$ python -q
>>> import numpy as np
>>> import numpy.linalg as la
>>> np.set_printoptions(precision=2, suppress=True, linewidth=140)
>>> E = np.load("x.npy")
>>> E
array([[ 1, -1],
       [-2,  1],
       [ 3, -2]])
>>> U, s, VT = la.svd(E)
>>> np.argmax(s[:-1] / (s[1:] + 1e-6)) + 1
np.int64(1)
>>> other = U[:, :1] @ np.diag(s[:1]) @ VT[:1]
>>> round(la.norm(E - other) / la.norm(E), 2)
np.float64(0.09)
>>> round(float(np.abs(E - other).max()), 2)
0.25
>>> round(float(la.norm(E - other, 2)), 2), np.round(s[1], 2)
(0.39, np.float64(0.39))
>>> other
array([[ 1.16, -0.75],
       [-1.86,  1.21],
       [ 3.02, -1.96]])
>>> x = np.array([3, 4])
>>> target = E @ x
>>> la.solve(E.T @ E, E.T @ target)
array([3., 4.])
>>> np.round(la.pinv(E) @ E, 2) + 0
array([[1., 0.],
       [0., 1.]])
>>> la.lstsq(E, target)[0]
array([3., 4.])
>>> rng = np.random.default_rng(80454)
>>> target = target + 0.02 * rng.normal(size=3)
>>> target
array([-1.02, -2.  ,  1.  ])
>>> c, *_ = la.lstsq(E, target)
>>> np.round(E.T @ (target - E @ c), 2) + 0
array([0., 0.])
>>> A = np.load("data.npy")
>>> A
array([[ 1,  2,  0, -1],
       [ 0, -1,  0, -2],
       [ 1, -2,  2, -2],
       [ 2,  0,  2,  1]])
>>> labels = rng.permutation(4)
>>> labels
array([2, 3, 1, 0])
>>> other = A[labels][:, labels]
>>> np.trace(other)
np.int64(3)
>>> round(float(la.det(other)), 2), round(la.det(A[labels]), 2)
(-8.0, np.float64(8.0))
>>> np.allclose(other, A)
False
>>> la.norm(A, axis=0)
array([2.45, 3.  , 2.83, 3.16])
>>> la.norm(A, axis=1)
array([2.45, 2.24, 3.61, 3.  ])
>>> np.round(la.norm(A, "nuc"), 2)
np.float64(9.97)
>>> other = np.array([[4, -2, 3], [5, 1, -5], [-1, 3, 4], [3, -4, -5]])
>>> np.einsum("ik,kj->ij", A, other)
array([[ 11,   4,  -2],
       [-11,   7,  15],
       [-14,  10,  31],
       [  9,  -2,   9]])
>>> np.einsum("ij->j", A)
array([ 4, -1,  4, -4])
>>> la.matrix_rank(np.vstack([A, other.T]))
np.int64(4)
>>> np.round(la.det(A), 2)
np.float64(-8.0)
>>> (A - A.T) / 2
array([[ 0. ,  1. , -0.5, -1.5],
       [-1. ,  0. ,  1. , -1. ],
       [ 0.5, -1. ,  0. , -2. ],
       [ 1.5,  1. ,  2. ,  0. ]])
>>> A.inv()
Traceback (most recent call last):
  File "<python-input-39>", line 1, in <module>
    A.inv()
    ^^^^^
AttributeError: 'numpy.ndarray' object has no attribute 'inv'
>>> np.allclose(A @ A.T, A.T @ A)
False
>>> la.determinant(A)
Traceback (most recent call last):
  File "<python-input-41>", line 1, in <module>
    la.determinant(A)
    ^^^^^^^^^^^^^^
AttributeError: module 'numpy.linalg' has no attribute 'determinant'
>>> (A + A.T) / 2
array([[ 1. ,  1. ,  0.5,  0.5],
       [ 1. , -1. , -1. , -1. ],
       [ 0.5, -1. ,  2. ,  0. ],
       [ 0.5, -1. ,  0. ,  1. ]])
